>>> import numpy as np
>>> import numpy.linalg as la
>>> np.set_printoptions(precision=3, suppress=True, linewidth=200)
>>> q, _ = la.qr(np.array([[0.6, 1.3, -0.2, 0.8],
...     [-0.6, 1.3, 0.2, -0.3],
...     [0.2, 1.6, 0.1, -0.6],
...     [0.2, -0.6, -1.2, -1.3]]))
>>> arr = q[:, :4]
>>> arr
array([[-0.671, -0.46 ,  0.036, -0.581],
       [ 0.671, -0.58 ,  0.357, -0.293],
       [-0.224, -0.62 ,  0.03 ,  0.751],
       [-0.224,  0.26 ,  0.933,  0.111]])
>>> q, r_ = la.qr(arr)
>>> q @ r_
array([[-0.671, -0.46 ,  0.036, -0.581],
       [ 0.671, -0.58 ,  0.357, -0.293],
       [-0.224, -0.62 ,  0.03 ,  0.751],
       [-0.224,  0.26 ,  0.933,  0.111]])
>>> q.shape, r_.shape
((4, 4), (4, 4))
>>> np.abs(np.diag(r_))
array([1., 1., 1., 1.])
>>> q
array([[-0.671, -0.46 ,  0.036, -0.581],
       [ 0.671, -0.58 ,  0.357, -0.293],
       [-0.224, -0.62 ,  0.03 ,  0.751],
       [-0.224,  0.26 ,  0.933,  0.111]])
>>> print(r_.round(3) + 0)
[[1. 0. 0. 0.]
 [0. 1. 0. 0.]
 [0. 0. 1. 0.]
 [0. 0. 0. 1.]]
>>> print(np.allclose(r_.T @ r_, arr.T @ arr))
True
>>> rng = np.random.default_rng(824)
>>> labels = rng.permutation(4)
>>> labels
array([2, 1, 0, 3])
>>> A2 = arr[labels][:, labels]
>>> np.diag(A2)
array([ 0.03 , -0.58 , -0.671,  0.111])
>>> np.sort(np.abs(la.eigvals(A2)))
array([1., 1., 1., 1.])
>>> np.allclose(A2, arr)
False
>>> def softmax(z):
...     e = np.exp(z - z.max(axis=-1, keepdims=True))
...     return e / e.sum(axis=-1, keepdims=True)
... 
>>> print(softmax(arr).sum(axis=1))
[1. 1. 1. 1.]
>>> softmax(arr[1] + 5)
array([0.417, 0.119, 0.305, 0.159])
>>> np.round(softmax(10 * arr[1]), 3) + 0
array([0.958, 0.   , 0.042, 0.   ])
>>> S = arr @ arr.T / np.sqrt(4)
>>> softmax(S)[1] @ arr
array([-0.003, -0.382,  0.342, -0.043])
>>> softmax(S)
array([[0.355, 0.215, 0.215, 0.215],
       [0.215, 0.355, 0.215, 0.215],
       [0.215, 0.215, 0.355, 0.215],
       [0.215, 0.215, 0.215, 0.355]])
>>> P = np.triu(np.array([[0, 0, -2, -1], [1, -2, 0, -4], [2, 4, -1, -3], [-1, 4, -3, -1]]), 1) + np.eye(4)
>>> A2 = P @ arr @ la.inv(P)
>>> round(np.trace(A2), 3), round(float(np.trace(arr)), 3)
(np.float64(-1.11), -1.11)
>>> np.round(np.poly(A2), 3) + 0
array([ 1.  ,  1.11,  0.  , -1.11, -1.  ])
>>> np.round(la.det(A2), 3)
np.float64(-1.0)
>>> print(la.matrix_rank(A2))
4
>>> feats = np.array([[1, 0], [5, 1]])
>>> # triangular
>>> x = np.array([-1, -3])
>>> rhs = feats @ x
>>> b, lr = np.zeros(2), 1 / la.norm(feats, 2) ** 2
>>> for i in range(4):
...     b -= lr * feats.T @ (feats @ b - rhs)
...     if i % 1 == 0: print(i, round(la.norm(feats @ b - rhs), 3))
... 
0 0.53
1 0.529
2 0.529
3 0.528
>>> round(la.cond(feats), 3)
np.float64(26.963)
>>> print(b)
[-1.518 -0.308]
